% python3 -q
>>> import numpy as np
>>> from numpy import linalg as LA
>>> np.set_printoptions(precision=1, suppress=True, linewidth=200, sign=" ")
>>> K = np.loadtxt("data.csv", delimiter=",")
>>> K
array([[ 1.3, -1.1, -1. ],
       [-1.1,  0.9,  0.8],
       [-1.8,  1.5,  1.4]])
>>> LA.lstsq(K[:-1].T, K[-1])[2]
np.int32(1)
>>> np.unique(K.round(6), axis=0).shape
(3, 3)
>>> np.abs(np.diag(LA.qr(K)[1])) > 1e-9
array([ True, False, False])
>>> np.allclose(K[:-1].T @ LA.lstsq(K[:-1].T, K[-1])[0], K[-1])
True
>>> LA.cond(K) > 100
np.True_
>>> round(float(LA.norm(K, 2) / LA.norm(K)), 1)
1.0
>>> LA.matrix_rank(K, rtol=0.1)
np.int64(1)
>>> left, sv, VT = LA.svd(K)
>>> vecs = VT[:(sv > 1e-8).sum()]
>>> rng = np.random.default_rng(944038)
>>> x0 = K[1] + 3 * K[2] + rng.integers(2) * np.eye(3)[0]
>>> x0
array([-6.5,  5.4,  4.9])
>>> np.diag(vecs.T @ vecs)
array([ 0.4,  0.3,  0.2])
>>> np.allclose(vecs.T @ vecs @ x0, x0)
True
>>> round(LA.norm(x0 - vecs.T @ vecs @ x0), 1)
np.float64(0.0)
>>> vecs.T @ vecs
array([[ 0.4, -0.4, -0.3],
       [-0.4,  0.3,  0.3],
       [-0.3,  0.3,  0.2]])
>>> LA.matrix_rank(np.vstack([K, x0]))
np.int64(1)
>>> x0 = np.array([2, 1, 0])
>>> h1 = np.maximum(K @ x0, 0)
>>> np.flatnonzero(h1 > 1e-9)
array([ 0])
>>> K.T @ h1
array([ 2. , -1.7, -1.5])
>>> K * (h1 > 1e-9)[:, None]
array([[ 1.3, -1.1, -1. ],
       [-0. ,  0. ,  0. ],
       [-0. ,  0. ,  0. ]])
>>> cent = np.array([[2, -2, -2], [1, 0, 1], [2, -1, -1]])
>>> m1 = (rng.random((14, 3)) < 0.25) @ cent
>>> m1
array([[ 1,  0,  1],
       [ 1,  0,  1],
       [ 3, -1,  0],
       [ 0,  0,  0],
       [ 0,  0,  0],
       [ 5, -3, -2],
       [ 1,  0,  1],
       [ 3, -1,  0],
       [ 0,  0,  0],
       [ 2, -1, -1],
       [ 0,  0,  0],
       [ 2, -1, -1],
       [ 0,  0,  0],
       [ 1,  0,  1]])
>>> x0 = np.array([-2, -2, -1])
>>> y = m1 @ x0
>>> LA.lstsq(m1, y)[0]
array([-2., -2., -1.])
>>> y
array([-3, -3, -4,  0,  0, -2, -3, -4,  0, -1,  0, -1,  0, -3])
>>> y = y + 0.1 * rng.normal(size=14)
>>> y.round(1) + 0
array([-3. , -2.9, -3.9, -0.3, -0.1, -2.1, -2.9, -4.1,  0. , -1. , -0.1, -0.8,  0.1, -3. ])
>>> b, *_ = LA.lstsq(m1, y)
>>> np.round(m1.T @ (y - m1 @ b), 1) + 0
array([ 0.,  0.,  0.])
>>> b.round()
array([-2., -2., -1.])
>>> Ac = (m1 - m1.mean(axis=0)) / m1.std(axis=0)
>>> np.argwhere(np.abs(Ac) > 2)
array([[ 5,  0],
       [ 5,  1],
       [ 5,  2]])
>>> Ac.std(axis=0)
array([ 1.,  1.,  1.])
>>> b = LA.lstsq(np.delete(Ac, 2, axis=1), Ac[:, 2])[0]
>>> np.abs(b).argmax()
np.int64(1)
>>> b
array([ 1.3,  2.1])
>>> A = np.load("m.npy")
>>> A
array([[ 6.,  1.],
       [ 1.,  6.]])
>>> round(LA.det(A[::-1]), 1)
np.float64(-35.0)
>>> round(float(LA.det(2 * A)), 1), round(float(LA.det(A)), 1)
(140.0, 35.0)
>>> np.einsum("ii->", A)
np.float64(12.0)
>>> LA.eigvals(A)
array([ 7.,  5.])
>>> round(float(LA.det(A.T)), 1)
35.0
>>> feats = np.loadtxt("arr.csv", delimiter=",")
>>> feats
array([[ 0.,  0.,  0.,  0.],
       [-1., -1.,  1., -3.],
       [ 2.,  1., -3., -1.],
       [ 5.,  4., -3., -1.],
       [ 0.,  0.,  0.,  0.],
       [ 0.,  0.,  0.,  0.],
       [ 0.,  0.,  0.,  0.],
       [ 0.,  0.,  0.,  0.],
       [ 0.,  0.,  0.,  0.],
       [ 2., -3.,  0., -4.],
       [-1., -1.,  1., -3.],
       [ 4.,  0.,  2.,  0.],
       [ 0.,  0.,  0.,  0.],
       [ 5.,  4., -3., -1.],
       [ 0.,  0.,  0.,  0.],
       [ 0.,  0.,  0.,  0.],
       [ 2.,  1., -3., -1.],
       [-1., -1.,  1., -3.],
       [ 0.,  0.,  0.,  0.],
       [ 0.,  0.,  0.,  0.],
       [ 0.,  0.,  0.,  0.],
       [ 0.,  0.,  0.,  0.],
       [ 0.,  0.,  0.,  0.],
       [ 2.,  2.,  1., -3.],
       [ 2.,  1., -3., -1.]])
>>> q, vecs = LA.qr(feats[:, :2])[0], LA.qr(feats[:, 2:])[0]
>>> sv = LA.svd(q.T @ vecs, compute_uv=False)
>>> np.degrees(np.arccos(sv.clip(0, 1)))
array([ 46.8,  61. ])
>>> (sv > 0.9).sum()
np.int64(0)
>>> sv
array([ 0.7,  0.5])
>>> round(LA.norm(q @ q.T - vecs @ vecs.T, 2), 1)
np.float64(0.9)
>>> W = np.array([[2, -1, -2], [3, 3, -1], [-3, 2, 2], [3, 0, 0]])
>>> b = np.array([2, 4, 0])
>>> hid = np.maximum(feats @ W + b, 0)
>>> (hid > 0).astype(int)
array([[ 1,  1,  0],
       [ 0,  1,  1],
       [ 1,  0,  0],
       [ 1,  1,  0],
       [ 1,  1,  0],
       [ 1,  1,  0],
       [ 1,  1,  0],
       [ 1,  1,  0],
       [ 1,  1,  0],
       [ 0,  0,  0],
       [ 0,  1,  1],
       [ 1,  1,  0],
       [ 1,  1,  0],
       [ 1,  1,  0],
       [ 1,  1,  0],
       [ 1,  1,  0],
       [ 1,  0,  0],
       [ 0,  1,  1],
       [ 1,  1,  0],
       [ 1,  1,  0],
       [ 1,  1,  0],
       [ 1,  1,  0],
       [ 1,  1,  0],
       [ 0,  1,  0],
       [ 1,  0,  0]])
>>> LA.matrix_rank(hid)
np.int64(3)
>>> hid
array([[  2.,   4.,   0.],
       [  0.,   4.,   5.],
       [ 15.,   0.,   0.],
       [ 30.,   5.,   0.],
       [  2.,   4.,   0.],
       [  2.,   4.,   0.],
       [  2.,   4.,   0.],
       [  2.,   4.,   0.],
       [  2.,   4.,   0.],
       [  0.,   0.,   0.],
       [  0.,   4.,   5.],
       [  4.,   4.,   0.],
       [  2.,   4.,   0.],
       [ 30.,   5.,   0.],
       [  2.,   4.,   0.],
       [  2.,   4.,   0.],
       [ 15.,   0.,   0.],
       [  0.,   4.,   5.],
       [  2.,   4.,   0.],
       [  2.,   4.,   0.],
       [  2.,   4.,   0.],
       [  2.,   4.,   0.],
       [  2.,   4.,   0.],
       [  0.,  10.,   0.],
       [ 15.,   0.,   0.]])
>>> (hid > 0).mean(axis=0)
array([ 0.8,  0.8,  0.1])
>>> cent = np.array([[3, 1, 0], [0, 2, 0], [2, 2, 3]])
>>> hid @ cent
array([[  6.,  10.,   0.],
       [ 10.,  18.,  15.],
       [ 45.,  15.,   0.],
       [ 90.,  40.,   0.],
       [  6.,  10.,   0.],
       [  6.,  10.,   0.],
       [  6.,  10.,   0.],
       [  6.,  10.,   0.],
       [  6.,  10.,   0.],
       [  0.,   0.,   0.],
       [ 10.,  18.,  15.],
       [ 12.,  12.,   0.],
       [  6.,  10.,   0.],
       [ 90.,  40.,   0.],
       [  6.,  10.,   0.],
       [  6.,  10.,   0.],
       [ 45.,  15.,   0.],
       [ 10.,  18.,  15.],
       [  6.,  10.,   0.],
       [  6.,  10.,   0.],
       [  6.,  10.,   0.],
       [  6.,  10.,   0.],
       [  6.,  10.,   0.],
       [  0.,  20.,   0.],
       [ 45.,  15.,   0.]])
>>> (hid @ cent).round(6).argmax(axis=1)
array([ 1,  1,  0,  0,  1,  1,  1,  1,  1,  0,  1,  0,  1,  0,  1,  1,  0,  1,  1,  1,  1,  1,  1,  1,  0])
>>> idx = rng.integers(0, 2, 3)
>>> arr = np.array([[-5, -2, 4], [-1, -4, 1], [-4, 3, 0]]) * (idx[:, None] == idx)
>>> arr
array([[-5,  0,  4],
       [ 0, -4,  0],
       [-4,  0,  0]])
>>> round(np.abs(LA.eigvals(arr)).max(), 1)
np.float64(4.0)
>>> arr @ arr
array([[  9,   0, -20],
       [  0,  16,   0],
       [ 20,   0, -16]])
>>> np.allclose(arr @ arr.T, arr.T @ arr)
False
>>> arr.inv()
Traceback (most recent call last):
  File "<python-input-76>", line 1, in <module>
    arr.inv()
    ^^^^^^^
AttributeError: 'numpy.ndarray' object has no attribute 'inv'
>>> np.allclose(arr, arr.T)
False
>>> np.sort(np.abs(LA.eigvals(arr)))
array([ 4.,  4.,  4.])
>>> assert arr == arr.T
Traceback (most recent call last):
  File "<python-input-79>", line 1, in <module>
    assert arr == arr.T
           ^^^^^^^^^^^^
ValueError: The truth value of an array with more than one element is ambiguous. Use a.any() or a.all()
>>> (arr - arr.T) / 2
array([[ 0.,  0.,  4.],
       [ 0.,  0.,  0.],
       [-4.,  0.,  0.]])
>>> (arr + arr.T) / 2
array([[-5.,  0.,  0.],
       [ 0., -4.,  0.],
       [ 0.,  0.,  0.]])
>>> round(LA.norm(arr[0] - arr[1]), 1)
np.float64(7.5)
>>> round(LA.norm(arr, 2), 1)
np.float64(7.2)
>>> round(float(LA.norm(arr[0], 1)), 1), round(LA.norm(arr[0], np.inf), 1)
(9.0, np.float64(5.0))
>>> LA.norm(arr, axis=1).argmax()
np.int64(0)
>>> LA.norm(arr, axis=0)
array([ 6.4,  4. ,  4. ])
>>> LA.norm(arr, axis=1)
array([ 6.4,  4. ,  4. ])
>>> idx = rng.permutation(3)
>>> Y = arr[:, idx] * rng.choice([-1, 1], 3)
>>> Y
array([[ 0, -5,  4],
       [ 4,  0,  0],
       [ 0, -4,  0]])
>>> left, _, VT = LA.svd(arr.T @ Y)
>>> np.round(left @ VT, 1) + 0
array([[ 0.,  1.,  0.],
       [-1.,  0.,  0.],
       [ 0.,  0.,  1.]])
>>> np.round(LA.lstsq(arr, Y)[0], 1) + 0
array([[ 0.,  1.,  0.],
       [-1.,  0.,  0.],
       [ 0.,  0.,  1.]])
>>> E = np.load("case12.npy")
>>> E
array([[ 0,  1, -2],
       [ 0,  3, -2],
       [ 1,  3, -2]])
>>> d = LA.norm(m1[:, None] - m1[None], axis=-1)
>>> np.flatnonzero(d[3] < d.mean() / 2)
array([  3,   4,   8,  10,  12])
>>> (d + 1e9 * np.eye(14)).round(6).argmin(axis=1)
array([  1,   0,   7,   4,   3,   2,   0,   2,   3,  11,   3,   9,   3,   0])
>>> d[:5, :5]
array([[ 0. ,  0. ,  2.4,  1.4,  1.4],
       [ 0. ,  0. ,  2.4,  1.4,  1.4],
       [ 2.4,  2.4,  0. ,  3.2,  3.2],
       [ 1.4,  1.4,  3.2,  0. ,  0. ],
       [ 1.4,  1.4,  3.2,  0. ,  0. ]])
